% python3 -q
>>> import numpy as np
>>> import numpy.linalg as la
>>> np.set_printoptions(precision=3, suppress=True, linewidth=200)
>>> M = np.load("x.npy")
>>> print(M)
[[ 0.  0. -5.  0. -2.  3.]
 [ 0.  0.  2.  5.  4.  2.]
 [-5.  2.  0.  0.  0.  0.]
 [ 0.  5.  0.  0.  0.  0.]
 [-2.  4.  0.  0.  0.  0.]
 [ 3.  2.  0.  0.  0.  0.]]
>>> # symmetric
>>> rank = la.matrix_rank(M)
>>> print(rank)
4
>>> null = la.svd(M)[2][rank:].T
>>> print(null.shape)
(6, 2)
>>> print([int(la.matrix_rank(M[:, :j + 1])) for j in range(6)])
[1, 2, 3, 4, 4, 4]
>>> print([int(la.matrix_rank(M[:i])) for i in range(1, len(M) + 1)])
[1, 2, 3, 4, 4, 4]
>>> Uu, s, VT = la.svd(M)
>>> V = VT[:(s > 1e-8).sum()]
>>> rng = np.random.default_rng(1040)
>>> vec = M[2] + 2 * M[1] + rng.integers(2) * np.eye(6)[0]
>>> print(vec)
[-5.  2.  4. 10.  8.  4.]
>>> print(la.matrix_rank(np.vstack([M, vec])))
4
>>> print(np.diag(V.T @ V))
[1.    1.    0.662 0.553 0.356 0.429]
>>> ev, V = la.eigh(M)
>>> print(np.round(V.T @ M @ V, 3) + 0)
[[-7.53   0.     0.     0.     0.     0.   ]
 [ 0.    -5.505  0.     0.     0.     0.   ]
 [ 0.     0.     0.     0.     0.     0.   ]
 [ 0.     0.     0.     0.     0.     0.   ]
 [ 0.     0.     0.     0.     5.505  0.   ]
 [ 0.     0.     0.     0.     0.     7.53 ]]
>>> print(la.eigvalsh(M + 3 * np.eye(6)))
[-4.53  -2.505  3.     3.     8.505 10.53 ]
>>> print(np.round(la.svd(M, compute_uv=False), 3) + 0)
[7.53  7.53  5.505 5.505 0.    0.   ]
>>> print(np.abs(V[:, -1]))
[0.382 0.595 0.412 0.395 0.418 0.006]
>>> print(np.round(la.eigvalsh(M @ M), 3) + 0)
[ 0.   0.  30.3 30.3 56.7 56.7]
>>> Uu, s, VT = la.svd(M)
>>> print(np.argmax(s[:-1] / (s[1:] + 1e-6)) + 1)
4
>>> M2 = Uu[:, :4] @ np.diag(s[:4]) @ VT[:4]
>>> print(M2.round(3) + 0)
[[ 0.  0. -5.  0. -2.  3.]
 [ 0.  0.  2.  5.  4.  2.]
 [-5.  2.  0.  0.  0.  0.]
 [ 0.  5.  0.  0.  0.  0.]
 [-2.  4.  0.  0.  0.  0.]
 [ 3.  2.  0.  0.  0.  0.]]
>>> print(la.matrix_rank(M, rtol=0.05))
4
>>> print(round(float(la.norm(M - M2, 2)), 3), round(s[4], 3))
0.0 0.0
>>> print(np.round(la.norm(M - M2) / la.norm(M), 3))
0.0
>>> print(np.all(la.eigvalsh(M) > 0))
False
>>> print(round(float(la.eigvalsh(M).min()), 3))
-7.53
